>>> import numpy as np
>>> np.set_printoptions(suppress=True, linewidth=160)
>>> M = np.load("layer14.npy")
>>> print(M)
[[ 4  0 -3  2]
 [ 2 -2 -2  0]
 [ 1 -2 -1 -2]
 [ 3  1 -2  3]
 [ 3 -4 -3 -2]
 [ 3  0 -2  0]
 [ 3 -4 -3 -2]
 [ 1 -2 -1 -2]
 [ 0  0  0  0]
 [ 0  0  0  0]
 [ 1 -2 -1 -2]
 [ 0  0  0  0]
 [ 0  0  0  0]
 [ 2  2 -1  2]
 [ 0  0  0  0]
 [ 1 -1 -1  1]
 [ 0  0  0  0]
 [ 0  0  0  0]
 [ 0  0  0  0]
 [ 1 -2 -1 -2]
 [ 0  0  0  0]
 [ 2  2 -1  2]
 [ 3 -4 -3 -2]
 [ 0  0  0  0]
 [ 0  0  0  0]
 [ 4  0 -3  2]
 [ 1 -2 -1 -2]
 [ 2 -2 -2  0]
 [ 3 -3 -3  1]]
>>> Ac = M - M.mean(axis=0)
>>> evecs = np.linalg.svd(Ac)[2][:3]
>>> out = Ac - Ac @ evecs.T @ evecs
>>> print(np.linalg.norm(out, axis=1).round(6).argmax())
3
>>> print(np.round(out.std(axis=0), 4))
[0.0152 0.0065 0.0221 0.0026]
>>> print(np.round((Ac @ evecs.T).std(axis=0), 4))
[2.0907 1.7594 0.4753]
>>> vec = np.array([2, 2, 2, 0])
>>> rhs = M @ vec
>>> print(rhs)
[ 2 -4 -4  4 -8  2 -8 -4  0  0 -4  0  0  6  0 -2  0  0  0 -4  0  6 -8  0  0  2 -4 -4 -6]
>>> print(np.round(np.linalg.pinv(M) @ M, 4) + 0)
[[1. 0. 0. 0.]
 [0. 1. 0. 0.]
 [0. 0. 1. 0.]
 [0. 0. 0. 1.]]
>>> try:
...     np.linalg.solve(M, rhs)
... except np.linalg.LinAlgError as e:
...     print("failed:", e)
... 
failed: Last 2 dimensions of the array must be square
>>> print(np.round(np.linalg.lstsq(M, rhs)[0], 4) + 0)
[2. 2. 2. 0.]
>>> print(np.round(np.linalg.solve(M.T @ M, M.T @ rhs), 4) + 0)
[2. 2. 2. 0.]
>>> rng = np.random.default_rng(8522)
>>> rhs = rhs + 0.02 * rng.normal(size=29)
>>> print(rhs.round(4))
[ 1.9776 -4.0204 -4.0335  3.992  -7.9962  1.986  -7.9775 -4.0184 -0.0185  0.0376 -4.0052 -0.0304  0.0088  6.0113  0.0004 -2.0181  0.0002 -0.0044 -0.0013
 -4.0106 -0.0073  5.9924 -8.0155  0.0071  0.0024  1.9942 -3.9885 -3.9799 -6.0217]
>>> beta, *_ = np.linalg.lstsq(M, rhs)
>>> print(np.round(M.T @ (rhs - M @ beta), 4) + 0)
[0. 0. 0. 0.]
>>> print(round(np.linalg.norm(rhs - M @ beta), 4))
0.082
>>> print([round(float(np.linalg.norm(np.linalg.solve(M.T @ M + lam * np.eye(4), M.T @ rhs))), 2) for lam in (0, 1, 10, 100)])
[3.37, 2.46, 1.8, 0.99]
